% python3 -q
>>> import numpy as np
>>> np.set_printoptions(precision=2, suppress=True, linewidth=160)
>>> E = np.load("data.npy")
>>> print(E)
[[  6.61   1.    -1.82  -7.02   5.42   1.45]
 [ 16.55   3.35   1.19 -15.43   5.78   6.28]
 [-18.01  -3.7   -0.87  17.63  -7.95  -6.69]
 [ 29.63   6.42  -1.9  -29.02  14.04   9.4 ]
 [ 16.69   3.47  -3.05 -16.11   8.52   4.39]
 [ -9.84  -2.14  -1.46   8.93  -2.42  -4.08]
 [ 15.68   3.16  -2.24 -17.11  11.88   4.35]
 [ 26.03   5.08  -3.95 -26.75  16.68   7.19]
 [ -3.4   -0.7    3.18   4.88  -6.06   0.3 ]
 [-14.09  -3.11   0.92  14.12  -7.31  -4.43]
 [  4.58   0.64  -1.03  -4.4    2.74   1.14]
 [ -7.53  -1.73   2.17   6.81  -2.92  -1.64]
 [ 19.01   3.65  -5.79 -20.85  16.14   3.88]
 [ -1.77  -0.43  -0.79   1.39   0.47  -1.08]
 [ -4.39  -1.01  -0.46   4.7   -2.53  -1.72]
 [ -9.42  -2.13  -1.8    7.67  -0.2   -4.13]
 [ -2.52  -0.8   -2.73   1.51   2.35  -2.18]
 [ 14.29   2.86  -0.47 -14.41   7.81   4.74]
 [  1.3    0.4    1.2   -0.1   -2.39   0.96]
 [ 10.6    2.41   0.47  -9.95   3.61   3.86]
 [ 11.37   1.99  -0.45 -11.18   6.1    3.7 ]
 [ 13.04   2.88   2.21 -11.08   1.43   5.55]
 [ -3.91  -0.7    1.34   4.42  -3.77  -0.7 ]
 [ 34.69   7.41  -1.07 -33.7   15.67  11.51]
 [  1.08  -0.12  -0.9   -2.17   3.61  -0.04]
 [  5.65   1.27  -0.52  -5.41   2.41   1.74]
 [  1.54   0.62   0.44  -0.79  -1.35   0.75]
 [-16.49  -3.83  -0.95  14.87  -4.04  -6.2 ]
 [ 12.8    2.49   0.46 -12.57   6.     4.67]
 [ -2.02  -0.16   5.66   3.37  -6.37   1.89]
 [ -3.57  -0.86   1.26   3.54  -2.02  -0.69]
 [  9.92   1.85  -0.94  -9.85   5.68   2.93]]
>>> dist = np.linalg.norm(E[:, None] - E[None], axis=-1)
>>> print(np.unravel_index(dist.round(6).argmax(), dist.shape))
(np.int64(2), np.int64(23))
>>> print(dist.shape)
(32, 32)
>>> print(np.flatnonzero(dist[27] < dist.mean() / 2))
[ 2  5  9 15 27]
>>> print((dist + 1e9 * np.eye(32)).round(6).argmin(axis=1))
[25 17 27  7  6 15  4  3 22 27 25 14  6 16 22  5 13 28 26 31 31 19 30  3 10 10 18  9 20  8 22 20]
